% python3 -q
>>> import numpy as np
>>> import numpy.linalg as la
>>> np.set_printoptions(suppress=True, linewidth=100)
>>> def rnd(a):
...     return np.round(a, 2) + 0
... 
>>> arr = np.loadtxt("mat.csv", delimiter=",")
>>> arr
array([[ -1. ,   1.2,   1. ,   0.1,   1.7],
       [ -1.3,  -1.2,   0. ,  -2.5,   1.1],
       [  0.6,   0.7,   0. ,   1.7,   2.9],
       [  0.2,  -0.4,  -0.8,  -0.3,   0.1],
       [ -0.5,   0.6,   0.7,   0. ,  -0.3],
       [ -0.8,   1.6,   0.5,   0.2,  -0.3],
       [ -0.2,  -1.9,  -0.4,  -1.2,  -0.6],
       [  0.9,  -0.3,   0.7,   2.2,  -2.3],
       [ -0.2,   0.4,  -1.3,   1. ,   0.2],
       [  0.3,  -0.7,   0.2,  -0.8,  -1.7],
       [ -0.1,  -0.5,   0.2,   1. ,   1.6],
       [  0.3,   0.9,   0.9,  -1.3,  -0.4],
       [ -0.8,   0.3,  -1.3,  -1.5,  -0.2],
       [ -1.3,   0.7,   0.7,   1.7,   0.3],
       [ -0.5,  -0.1,  -0.2,  -0.7,   0. ],
       [ -4. , -10. ,  -2. ,   5. , -10. ]])
>>> # row 15 dominates
>>> proj = arr @ la.solve(arr.T @ arr, arr.T)
>>> print(la.matrix_rank(np.eye(16) - proj))
11
>>> rnd(proj @ arr[:, 2])
array([ 1. ,  0. ,  0. , -0.8,  0.7,  0.5, -0.4,  0.7, -1.3,  0.2,  0.2,  0.9, -1.3,  0.7, -0.2,
       -2. ])
>>> Ac = arr - arr.mean(axis=0)
>>> U, sv, Vh = la.svd(Ac, full_matrices=False)
>>> rnd(sv)
array([15.76,  5.47,  3.99,  2.86,  2.38])
>>> np.abs(Vh[0]).argmax()
np.int64(4)
>>> rnd(Ac.mean(axis=0))
array([0., 0., 0., 0., 0.])
>>> print(la.matrix_rank(Ac))
5
>>> rnd(sv ** 2 / (sv ** 2).sum())
array([0.81, 0.1 , 0.05, 0.03, 0.02])
>>> B = np.array([[2, 6, 6, 8, 5],
...     [4, 6, 7, 5, 0],
...     [8, 5, 9, 1, 5],
...     [5, 3, 4, 6, 2],
...     [6, 0, 7, 2, 3]])
>>> W0 = np.tril(B)
>>> W0
array([[2, 0, 0, 0, 0],
       [4, 6, 0, 0, 0],
       [8, 5, 9, 0, 0],
       [5, 3, 4, 6, 0],
       [6, 0, 7, 2, 3]])
>>> # triangular: eigenvalues sit on the diagonal
>>> ev, vecs = la.eig(W0)
>>> W0 @ vecs[:, 0] - ev[0] * vecs[:, 0]
array([0., 0., 0., 0., 0.])
>>> ev
array([3., 6., 9., 6., 2.])
>>> x0 = np.array([-1, 0, -2, -1, -2])
>>> target = arr @ x0
>>> rnd(la.lstsq(arr, target)[0])
array([-1.,  0., -2., -1., -2.])
>>> rnd(target)
array([-4.5,  1.6, -8.1,  1.5, -0.3,  0.2,  3.4,  0.1,  1.4,  3.5, -4.5,  0. ,  5.3, -2.4,  1.6,
       23. ])
>>> rng = np.random.default_rng(35102)
>>> target = target + 0.1 * rng.normal(size=16)
>>> rnd(target)
array([-4.45,  1.74, -7.96,  1.4 , -0.2 ,  0.22,  3.39,  0.16,  1.39,  3.54, -4.42, -0.04,  5.39,
       -2.45,  1.52, 22.89])
>>> beta, *_ = la.lstsq(arr, target)
>>> beta.round()
array([-1., -0., -2., -1., -2.])
>>> B = np.array([[-4, -8], [8, -2], [-5, 1], [-8, -9], [-2, -5]])
>>> print(la.matrix_rank(np.vstack([W0, B.T])))
5
>>> print(np.vstack([W0, B.T]).shape)
(7, 5)
>>> x0 = np.array([0, -1, -1, -2, -2])
>>> target = W0 @ x0
>>> beta, lr = np.zeros(5), 1 / la.norm(W0, 2) ** 2
>>> for i in range(200):
...     beta -= lr * W0.T @ (W0 @ beta - target)
...     if i % 50 == 0: print(i, round(la.norm(W0 @ beta - target), 2))
... 
0 8.69
50 2.18
100 1.66
150 1.29
>>> print(rnd(beta))
[-0.46 -0.65 -0.81 -1.94 -1.48]
>>> rnd(la.cond(W0))
np.float64(14.38)
>>> Z = arr[[7, 8]].astype(float)
>>> for _ in range(3):
...     z = la.norm(arr[:, None] - Z, axis=-1).argmin(axis=1)
...     Z = np.array([arr[z == j].mean(axis=0) for j in range(2)])
... 
>>> z
array([1, 1, 1, 1, 1, 1, 1, 1, 1, 1, 1, 1, 1, 1, 1, 0])
>>> np.bincount(z)
array([ 1, 15])
>>> E = np.load("out17.npy")
>>> print(E)
[[-5  0  0  0  0]
 [ 0  0  6  0  0]
 [ 0  0  0 -9  0]
 [ 0  0  0  0 -1]
 [ 0  2  0  0  0]]
>>> r0 = np.array([1, 4, 5])
>>> np.correlate(E[2], E[0], "full")
array([ 0,  0,  0,  0,  0,  0,  0, 45,  0])
>>> np.convolve(E[2], r0)
array([  0,   0,   0,  -9, -36, -45,   0])
>>> np.array([np.convolve(row, r0, "same") for row in E])
array([[-20, -25,   0,   0,   0],
       [  0,   6,  24,  30,   0],
       [  0,   0,  -9, -36, -45],
       [  0,   0,   0,  -1,  -4],
       [  2,   8,  10,   0,   0]])
>>> print(np.polyval(r0, E[2]))
[ 5  5  5 50  5]
>>> la.matrix_power(E, 2)
array([[ 25,   0,   0,   0,   0],
       [  0,   0,   0, -54,   0],
       [  0,   0,   0,   0,   9],
       [  0,  -2,   0,   0,   0],
       [  0,   0,  12,   0,   0]])
>>> print((E + E.T) / 2)
[[-5.   0.   0.   0.   0. ]
 [ 0.   0.   3.   0.   1. ]
 [ 0.   3.   0.  -4.5  0. ]
 [ 0.   0.  -4.5  0.  -0.5]
 [ 0.   1.   0.  -0.5  0. ]]
>>> J = np.loadtxt("run17.csv", delimiter=",")
>>> rnd(J)
array([[ -0.06,  18.02,   1.61,   8.52],
       [ 10.29,  10.11,  -1.16, -13.8 ],
       [ -0.5 , -18.39,  -1.54,  -7.69],
       [  0.14, -17.96,  -1.63,  -8.64],
       [ -8.77,   3.62,   2.08,  17.48],
       [  6.56,  18.63,   0.34,  -3.12],
       [-10.05,  -2.25,   1.81,  17.05],
       [ -1.69,  16.65,   1.82,  10.81],
       [ -0.58,  17.63,   1.68,   9.27],
       [ -9.58,   0.41,   1.95,  17.44],
       [ -9.46,   0.98,   1.98,  17.48],
       [ -6.84, -18.42,  -0.27,   3.73],
       [  5.28,  19.27,   0.66,  -0.51],
       [ -0.04, -18.09,  -1.6 ,  -8.38],
       [-10.34,  -4.94,   1.63,  16.31],
       [ -2.56,  15.72,   1.91,  11.95],
       [ -9.9 , -12.6 ,   0.86,  11.94],
       [ -5.78, -19.08,  -0.54,   1.49],
       [  2.4 , -15.9 ,  -1.89, -11.74],
       [  6.49,  -9.59,  -2.15, -16.16],
       [ 10.4 ,   5.94,  -1.55, -15.94],
       [ -6.58, -18.62,  -0.34,   3.15],
       [-10.06, -11.76,   0.97,  12.63]])
>>> np.abs(np.diag(la.qr(J)[1])) > 1e-9
array([ True,  True, False, False])
>>> print(la.lstsq(J[:-1].T, J[-1])[2])
2
>>> M = np.loadtxt("dump.csv", delimiter=",")
>>> print(M)
[[-0.77 -0.2  -0.4   1.  ]
 [ 0.4  -0.5   0.2   0.3 ]
 [-1.84 -0.1  -0.9  -1.3 ]
 [ 0.43 -0.3   0.2  -0.1 ]
 [ 0.43 -0.1   0.2   0.3 ]
 [ 0.81  0.5   0.4   0.5 ]
 [-2.41  0.3  -1.2  -3.6 ]
 [-2.63  0.5  -1.3  -0.3 ]
 [ 0.78 -0.8   0.4   0.1 ]
 [-3.42  0.8  -1.7   0.2 ]
 [ 1.17  1.7   0.6  -0.2 ]
 [-0.96 -0.6  -0.5   0.4 ]
 [-4.03 -0.6  -2.    0.1 ]
 [-0.4   1.8  -0.2   0.9 ]
 [-0.81  0.5  -0.4  -1.1 ]
 [-2.57 -0.8  -1.3   0.1 ]
 [ 0.83  2.6   0.4  -1.5 ]
 [ 2.8   0.    1.4   0.6 ]
 [-0.43  1.5  -0.2  -0.3 ]
 [ 1.8   0.4   0.9  -0.8 ]
 [ 1.61  0.    0.8   0.8 ]
 [ 1.79  1.    0.9  -0.6 ]
 [ 0.98 -1.2   0.5   0.1 ]
 [-3.41  1.4  -1.7   0.3 ]
 [-4.41  0.6  -2.2   0.2 ]
 [-0.42  0.3  -0.2   0.2 ]]
>>> Ac = (M - M.mean(axis=0)) / M.std(axis=0)
>>> np.argwhere(np.abs(Ac) > 2)
array([[ 6,  3],
       [16,  1]])
>>> rnd(Ac.std(axis=0))
array([1., 1., 1., 1.])
>>> beta = la.lstsq(np.delete(Ac, 3, axis=1), Ac[:, 3])[0]
>>> rnd(1 - np.var(Ac[:, 3] - np.delete(Ac, 3, axis=1) @ beta))
np.float64(0.08)
>>> np.abs(beta).argmax()
np.int64(0)
>>> F = np.loadtxt("m.csv", delimiter=",")
>>> F
array([[  2.99,  -6.48,   3.5 , -12.46,   2.42],
       [ -6.14,  -1.86,  -4.39,  -3.97,  -4.42],
       [ -8.76,  -8.29,  -5.72,   1.87,  -7.34],
       [ -3.65,   5.77,  -4.45,   2.12,   8.99],
       [-13.15,   7.06,   2.66,   6.29,   1.2 ],
       [ -3.94,  14.77,  12.73,  15.65,  12.53],
       [  7.96, -10.5 ,  -0.5 , -11.36, -10.93],
       [  5.51,   2.34,  -4.06,  -7.46,  -0.49],
       [ 12.85,   0.02,   4.66,  -2.38,   0.05],
       [ -3.78,   1.03,  -4.79,  -4.62,   4.95],
       [  6.64,  -2.72,  -3.5 ,  -0.04,  -1.7 ]])
>>> Ac = F - F.mean(axis=0)
>>> U, sv, Vh = la.svd(Ac, full_matrices=False)
>>> rnd(Ac.mean(axis=0))
array([0., 0., 0., 0., 0.])
>>> B = np.c_[F[:, :1] @ np.array([[1]]), np.array([2, 0, 3, -2, -1, -1, 2, -2, 1, 0, -3])]
>>> print(B)
[[  2.99   2.  ]
 [ -6.14   0.  ]
 [ -8.76   3.  ]
 [ -3.65  -2.  ]
 [-13.15  -1.  ]
 [ -3.94  -1.  ]
 [  7.96   2.  ]
 [  5.51  -2.  ]
 [ 12.85   1.  ]
 [ -3.78   0.  ]
 [  6.64  -3.  ]]
>>> rnd(la.norm(B - F @ la.lstsq(F, B)[0], axis=0))
array([0.  , 3.13])
>>> print(rnd(la.lstsq(F, B[:, 0])[0]))
[1. 0. 0. 0. 0.]
>>> rnd(la.norm(la.qr(F)[0].T @ B, axis=0) ** 2 / ((B ** 2).sum(axis=0) + 1e-12))
array([1.  , 0.74])
>>> x0 = np.array([-5, 2, 4, 1, -4])
>>> target = F @ x0
>>> rnd(la.pinv(F) @ F)
array([[1., 0., 0., 0., 0.],
       [0., 1., 0., 0., 0.],
       [0., 0., 1., 0., 0.],
       [0., 0., 0., 1., 0.],
       [0., 0., 0., 0., 1.]])
>>> target = target + 0.05 * rng.normal(size=11)
>>> rnd(target)
array([-36.1 ,  23.09,  35.47, -21.84,  91.99,  65.7 , -30.49, -44.64, -48.19, -22.68, -45.95])
>>> beta, *_ = la.lstsq(F, target)
>>> beta.round()
array([-5.,  2.,  4.,  1., -4.])
>>> rnd(la.norm(target - F @ beta))
np.float64(0.14)
>>> T = np.stack([F, 5 * F, F[::-1]])
>>> rnd(np.einsum("bij,cij->bc", T, T))
array([[ 2649.66, 13248.32,    83.1 ],
       [13248.32, 66241.58,   415.52],
       [   83.1 ,   415.52,  2649.66]])
>>> la.matrix_rank(T)
array([5, 5, 5])
>>> (T @ F.T).shape
(3, 11, 11)
>>> proj = F @ la.solve(F.T @ F, F.T)
>>> rnd(proj @ F[:, 1])
array([ -6.48,  -1.86,  -8.29,   5.77,   7.06,  14.77, -10.5 ,   2.34,   0.02,   1.03,  -2.72])
>>> la.matrix_rank(np.eye(11) - proj)
np.int64(6)
>>> rnd(np.diag(proj))
array([0.83, 0.25, 0.52, 0.43, 0.52, 0.62, 0.4 , 0.53, 0.31, 0.32, 0.26])
>>> print(rnd(la.eigvalsh(proj)))
[0. 0. 0. 0. 0. 0. 1. 1. 1. 1. 1.]
>>> theta = rng.uniform(0, 2 * np.pi, 26)
>>> Q, _ = la.qr(np.array([[1.7, -0.6], [-0.6, -2.1], [-1.5, -0.3], [0.4, 0.4]]))
>>> K = 3 * np.c_[np.cos(theta), np.sin(theta)] @ Q.T
>>> rnd(K)
array([[ 2.01,  2.09, -0.77, -0.18],
       [ 0.21, -2.69, -1.12,  0.66],
       [-1.96,  1.12,  1.89, -0.56],
       [ 0.58,  2.83,  0.57, -0.57],
       [ 2.18,  1.8 , -1.  , -0.09],
       [-2.21,  0.59,  1.88, -0.48],
       [ 2.29, -0.35, -1.86,  0.43],
       [ 0.96, -2.29, -1.55,  0.68],
       [ 0.93, -2.3 , -1.53,  0.68],
       [-1.92,  1.2 ,  1.88, -0.57],
       [ 2.22, -0.58, -1.88,  0.47],
       [ 2.38,  0.02, -1.79,  0.36],
       [ 1.37,  2.63, -0.09, -0.41],
       [ 2.43,  0.36, -1.7 ,  0.29],
       [-1.92, -2.2 ,  0.66,  0.22],
       [-1.59,  1.68,  1.8 , -0.64],
       [ 0.53, -2.55, -1.32,  0.68],
       [-0.45,  2.6 ,  1.27, -0.68],
       [ 1.9 ,  2.22, -0.64, -0.23],
       [ 2.38,  0.04, -1.79,  0.35],
       [-0.36,  2.64,  1.22, -0.67],
       [ 2.42,  0.31, -1.72,  0.3 ],
       [-0.29,  2.66,  1.18, -0.67],
       [ 2.43,  0.4 , -1.69,  0.28],
       [ 2.25, -0.48, -1.87,  0.46],
       [ 2.11, -0.84, -1.89,  0.52]])
>>> rnd(la.norm(K, "nuc"))
np.float64(21.47)
>>> rnd(la.norm(K, axis=1))
array([3., 3., 3., 3., 3., 3., 3., 3., 3., 3., 3., 3., 3., 3., 3., 3., 3., 3., 3., 3., 3., 3., 3.,
       3., 3., 3.])
>>> rnd(la.norm(K, 1)), rnd(la.norm(K, np.inf))
(np.float64(42.27), np.float64(5.71))
>>> rnd(la.norm(K, axis=0))
array([9.19, 9.22, 7.62, 2.55])
>>> print(rnd(K[22] @ K[12]))
6.77
>>> rnd(la.norm(K[22], 1)), rnd(la.norm(K[22], np.inf))
(np.float64(4.8), np.float64(2.66))
>>> rnd(la.norm(K[22] - K[12]))
np.float64(2.11)
>>> B = np.c_[arr[:, :2] @ np.array([[-2, 0], [2, -2]]), np.array([2, 1, 0, 3, 1, 0, 0, 2, 1, 2, 3, 3, 2, 0, 3, 1])]
>>> rnd(B)
array([[  4.4,  -2.4,   2. ],
       [  0.2,   2.4,   1. ],
       [  0.2,  -1.4,   0. ],
       [ -1.2,   0.8,   3. ],
       [  2.2,  -1.2,   1. ],
       [  4.8,  -3.2,   0. ],
       [ -3.4,   3.8,   0. ],
       [ -2.4,   0.6,   2. ],
       [  1.2,  -0.8,   1. ],
       [ -2. ,   1.4,   2. ],
       [ -0.8,   1. ,   3. ],
       [  1.2,  -1.8,   3. ],
       [  2.2,  -0.6,   2. ],
       [  4. ,  -1.4,   0. ],
       [  0.8,   0.2,   3. ],
       [-12. ,  20. ,   1. ]])
>>> la.matrix_rank(B)
np.int64(3)
>>> rnd(la.lstsq(arr, B[:, 0])[0])
array([-2.,  2.,  0.,  0.,  0.])
>>> la.matrix_rank(np.c_[arr, B])
np.int64(6)
>>> m1 = np.diag(20 * np.array([0, 2, 3, 1])) + np.array([[-3, -3, 3, -3], [3, -1, -1, 1], [-1, 3, 3, 2], [-3, -2, 0, 3]])
>>> m1
array([[-3, -3,  3, -3],
       [ 3, 39, -1,  1],
       [-1,  3, 63,  2],
       [-3, -2,  0, 23]])
>>> w1 = np.array([[4, -1, -2], [-5, -5, 1], [-5, 5, 0], [-4, 2, -1]])
>>> beta = np.array([3, 3, 3])
>>> act = np.maximum(M @ w1 + beta, 0)
>>> (act > 0).astype(int)
array([[0, 1, 1],
       [1, 1, 1],
       [1, 0, 1],
       [1, 1, 1],
       [1, 1, 1],
       [0, 1, 1],
       [1, 0, 1],
       [0, 0, 1],
       [1, 1, 1],
       [0, 0, 1],
       [0, 0, 1],
       [1, 1, 1],
       [0, 1, 1],
       [0, 0, 1],
       [1, 0, 1],
       [1, 1, 1],
       [0, 0, 1],
       [1, 1, 0],
       [0, 0, 1],
       [1, 1, 1],
       [1, 1, 0],
       [1, 0, 1],
       [1, 1, 0],
       [0, 0, 1],
       [0, 0, 1],
       [1, 1, 1]])
>>> rnd((act > 0).mean(axis=0))
array([0.58, 0.54, 0.88])
>>> Z = np.array([[0, 1, 0], [2, 0, 0], [0, 1, 1]])
>>> (act @ Z).round(6).argmax(axis=1)
array([0, 0, 1, 0, 0, 0, 1, 1, 0, 1, 1, 0, 1, 1, 1, 1, 1, 0, 1, 1, 0, 1, 0, 1, 1, 1])
